$ python -q
>>> import numpy as np
>>> np.set_printoptions(precision=2, suppress=True, linewidth=160, sign=" ")
>>> X = np.load("test15.npy")
>>> print(X)
[[ 1.8  -1.8  -0.8  -1.    0.6  -0.4   0.2 ]
 [-2.11 -0.8  -0.9   0.2  -0.7   0.4   1.9 ]
 [-2.1   0.7   0.8  -0.6  -0.7  -0.2   0.5 ]
 [-5.36  0.6  -0.6   1.2  -1.8   0.8  -1.6 ]
 [ 2.7   2.3   0.6  -2.8   0.9   0.3   0.6 ]
 [ 6.56  0.9   0.5   1.9   2.2   0.1  -0.9 ]
 [ 3.31  0.6  -0.1  -0.5   1.1   1.1  -0.9 ]
 [ 3.88  1.7   0.6   0.4   1.3   1.6  -0.4 ]
 [ 2.69 -0.2  -1.9  -0.6   0.9  -1.2   0.6 ]
 [ 4.24  1.5   1.2  -0.4   1.4   0.8   0.6 ]
 [-0.88  0.4  -0.8   0.4  -0.3   0.4   0.5 ]
 [ 4.77  0.1  -0.1   0.2   1.6   0.5  -0.3 ]
 [-2.7   0.2   1.6   0.1  -0.9   1.1  -1.2 ]
 [-0.26 -1.8  -0.1  -1.6  -0.1   0.1   1.4 ]
 [-0.58  1.1   0.4   0.9  -0.2  -0.7  -0.3 ]
 [ 6.31 -0.6  -1.1  -0.6   2.1   0.5  -0.8 ]
 [ 0.    1.   -0.8  -0.1   0.   -1.    0.9 ]
 [-1.47 -1.   -0.5  -0.2  -0.5  -0.8   0.9 ]
 [-3.65  2.3  -2.    1.4  -1.2  -2.    1.  ]
 [-1.47 -0.1  -0.5   1.   -0.5  -1.4  -2.1 ]
 [-4.82 -0.5   2.   -0.3  -1.6  -0.2  -0.9 ]
 [-0.61 -0.2   1.2  -0.7  -0.2  -2.1  -1.1 ]
 [-2.71  0.1  -0.9  -0.4  -0.9   1.8  -2.5 ]
 [ 5.69  2.7  -1.3   1.2   1.9  -0.7   0.2 ]
 [ 0.57  0.2  -0.8  -2.2   0.2   1.   -2.2 ]]
>>> Uu, sig, vt = np.linalg.svd(X)
>>> np.argmax(sig[:-1] / (sig[1:] + 1e-6)) + 1
np.int64(6)
>>> B = Uu[:, :6] @ np.diag(sig[:6]) @ vt[:6]
>>> print(np.round(np.linalg.norm(X - B, 2), 2), np.round(sig[6], 2))
0.04 0.04
>>> np.linalg.matrix_rank(B)
np.int64(6)
>>> G = X.T @ X
>>> round(np.trace(G), 2), round((X ** 2).sum(), 2)
(np.float64(479.9), np.float64(479.9))
>>> np.diag(G)
array([ 294.71,   36.32,   26.79,   29.19,   32.82,   26.1 ,   33.97])
>>> (X @ X.T).shape
(25, 25)
>>> G = np.cov(X, rowvar=False)
>>> np.argwhere(np.triu(np.abs(np.corrcoef(X.T)) > 0.8, 1))
array([[ 0,  4]])
>>> np.round(np.linalg.eigvalsh(G)[::-1], 2) + 0
array([ 13.42,   1.83,   1.63,   1.07,   0.8 ,   0.65,   0.  ])
